In [1]: import numpy as np

In [2]: np.set_printoptions(suppress=True, linewidth=200)

In [3]: tidy = lambda a: np.round(a, 2) + 0

In [4]: J = np.loadtxt("x.csv", delimiter=",")

In [5]: J
Out[5]: 
array([[ -2.,   0.,   0.,   0.,   0.,   0.,   0.,   0.,   0.,   0.,   0.,   0.,   0.,   0.,   0.],
       [  0.,  14.,   4., -12., -16., -20.,  16.,  12., -16.,   0.,  20.,  -4.,  16.,  -8.,   8.],
       [  0.,   4.,  -1.,  -3.,  -4.,  -5.,   4.,   3.,  -4.,   0.,   5.,  -1.,   4.,  -2.,   2.],
       [  0., -12.,  -3.,   7.,  12.,  15., -12.,  -9.,  12.,   0., -15.,   3., -12.,   6.,  -6.],
       [  0., -16.,  -4.,  12.,  14.,  20., -16., -12.,  16.,   0., -20.,   4., -16.,   8.,  -8.],
       [  0., -20.,  -5.,  15.,  20.,  23., -20., -15.,  20.,   0., -25.,   5., -20.,  10., -10.],
       [  0.,  16.,   4., -12., -16., -20.,  14.,  12., -16.,   0.,  20.,  -4.,  16.,  -8.,   8.],
       [  0.,  12.,   3.,  -9., -12., -15.,  12.,   7., -12.,   0.,  15.,  -3.,  12.,  -6.,   6.],
       [  0., -16.,  -4.,  12.,  16.,  20., -16., -12.,  14.,   0., -20.,   4., -16.,   8.,  -8.],
       [  0.,   0.,   0.,   0.,   0.,   0.,   0.,   0.,   0.,  -2.,   0.,   0.,   0.,   0.,   0.],
       [  0.,  20.,   5., -15., -20., -25.,  20.,  15., -20.,   0.,  23.,  -5.,  20., -10.,  10.],
       [  0.,  -4.,  -1.,   3.,   4.,   5.,  -4.,  -3.,   4.,   0.,  -5.,  -1.,  -4.,   2.,  -2.],
       [  0.,  16.,   4., -12., -16., -20.,  16.,  12., -16.,   0.,  20.,  -4.,  14.,  -8.,   8.],
       [  0.,  -8.,  -2.,   6.,   8.,  10.,  -8.,  -6.,   8.,   0., -10.,   2.,  -8.,   2.,  -4.],
       [  0.,   8.,   2.,  -6.,  -8., -10.,   8.,   6.,  -8.,   0.,  10.,  -2.,   8.,  -4.,   2.]])

In [6]: vals, vecs = np.linalg.eigvalsh(J)
---------------------------------------------------------------------------
ValueError                                Traceback (most recent call last)
Cell In[6], line 1
----> 1 vals, vecs = np.linalg.eigvalsh(J)

ValueError: too many values to unpack (expected 2)

In [7]: vals, vecs = np.linalg.eigh(J)

In [8]: tidy(np.linalg.eigvalsh(J @ J))
Out[8]: array([    4.,     4.,     4.,     4.,     4.,     4.,     4.,     4.,     4.,     4.,     4.,     4.,     4.,     4., 24336.])

In [9]: tidy(np.linalg.eigvalsh(J + -2 * np.eye(15)))
Out[9]: array([ -4.,  -4.,  -4.,  -4.,  -4.,  -4.,  -4.,  -4.,  -4.,  -4.,  -4.,  -4.,  -4.,  -4., 154.])

In [10]: tidy(np.abs(vecs[:, -1]))
Out[10]: array([0.  , 0.32, 0.08, 0.24, 0.32, 0.4 , 0.32, 0.24, 0.32, 0.  , 0.4 , 0.08, 0.32, 0.16, 0.16])

In [11]: vals, vecs = np.linalg.eigh(J)

In [12]: x = np.array([0, 6, 3, 3, 3, 8, 2, -9, -7, 6, -4, -5, -7, 6, -6])

In [13]: np.abs(J).sum(axis=1).max(), tidy(np.abs(vals).max())
Out[13]: (np.float64(208.0), np.float64(156.0))

In [14]: x @ J @ x
Out[14]: np.float64(7546.0)

In [15]: (np.sign(vecs[:, -1].round(6)) == np.sign(vecs[0, -1].round(6))).astype(int)
Out[15]: array([1, 0, 0, 0, 0, 0, 0, 0, 0, 1, 0, 0, 0, 0, 0])

In [16]: tidy(x @ J @ x / (x @ x)), tidy(vals[0]), tidy(vals[-1])
Out[16]: (np.float64(16.44), np.float64(-2.0), np.float64(156.0))

In [17]: feats = np.loadtxt("case12.csv", delimiter=",")

In [18]: feats
Out[18]: 
array([[ 0.9,  0.6, -0.4, -0.1,  0.6, -1.2, -1. , -1.5, -1.5,  0.2, -0.7,  0.6],
       [-0.2,  0.7, -1.2,  0.9, -0.2,  0.1,  0.2, -0.4,  1.3,  1.1, -1.3,  1.1],
       [ 0.7,  0.4,  0.1,  0.3, -0.5,  0.2,  0.2,  0.4, -0.6, -0.5,  0.2,  0.8],
       [-2.2, -1.5, -0.8,  2.3,  0.7,  1.4,  1.1,  0.5,  0.1, -0.2, -1.2, -0.6],
       [ 2.3,  0.3,  0.6,  0. , -0.7,  0.3,  0.2, -0.9, -1. ,  0.9,  0.1, -1.1],
       [-1.5,  1.6,  0.6,  1.3, -0.5,  1.2, -0.2,  0.5,  1.1, -0.4, -0.5, -1.7],
       [-0.4,  0.9,  1.3, -0.1,  0.3, -1.2,  0.5,  1.7,  1.3,  0.3,  1.1, -0.3],
       [ 1.3, -0.7,  0.8,  0.5,  0.6, -1.6,  1.1,  0.3, -0.5,  1.5, -1.6,  0.1],
       [ 0.8, -1.2,  1. , -0.4,  0. , -1. , -0.1,  0.3, -1.1,  0. , -2.1, -0.3],
       [ 1.4, -0.4,  0.2,  0.5, -1.7, -0.4, -0.3, -0.4,  0.7,  0.9,  0.6,  0.9],
       [-0.5,  0. ,  0.9, -0.8,  0.5, -1.2,  0.3, -0.5,  0.5, -0.6,  3.2,  0.6],
       [-1.3, -0.5,  1.5,  1.4,  0. ,  0.1,  0.1, -1.4, -1.3,  0.1, -1.1,  0.2],
       [ 0.2, -0.2,  1.1,  0.8,  2.7, -1.9,  0.3, -0.1, -0.4,  0.6,  1.3, -0.2],
       [-1.5, -0.6,  1.7,  0.2, -1.2,  0.5,  0.8, -1.4, -0.7,  0.9,  1.4, -1. ]])

In [19]: Y = np.c_[feats[:, :4] @ np.array([[2, 9, 5, 5], [6, 9, 5, 9], [1, 0, 1, 6], [2, 1, 8, 4]]), np.array([-8, -8, 1, 4, -2, 2, 1, 5, 9, 0, 5, -6, 4, -3])]

In [20]: tidy(Y)
Out[20]: 
array([[  4.8,  13.4,   6.3,   7.1,  -8. ],
       [  4.4,   5.4,   8.5,   1.7,  -8. ],
       [  4.5,  10.2,   8. ,   8.9,   1. ],
       [ -9.6, -31. ,  -0.9, -20.1,   4. ],
       [  7. ,  23.4,  13.6,  17.8,  -2. ],
       [  9.8,   2.2,  11.5,  15.7,   2. ],
       [  5.7,   4.4,   3. ,  13.5,   1. ],
       [  0.2,   5.9,   7.8,   7. ,   5. ],
       [ -5.4,  -4. ,  -4.2,  -2.4,   9. ],
       [  1.6,   9.5,   9.2,   6.6,   0. ],
       [ -1.7,  -5.3,  -8. ,  -0.3,   5. ],
       [ -1.3, -14.8,   3.7,   3.6,  -6. ],
       [  1.9,   0.8,   7.5,   9. ,   4. ],
       [ -4.5, -18.7,  -7.2,  -1.9,  -3. ]])

In [21]: np.linalg.matrix_rank(np.c_[feats, Y])
Out[21]: np.int64(13)

In [22]: np.linalg.matrix_rank(Y)
Out[22]: np.int64(5)

In [23]: tidy(np.linalg.norm(np.linalg.qr(feats)[0].T @ Y, axis=0) ** 2 / ((Y ** 2).sum(axis=0) + 1e-12))
Out[23]: array([1.  , 1.  , 1.  , 1.  , 0.92])
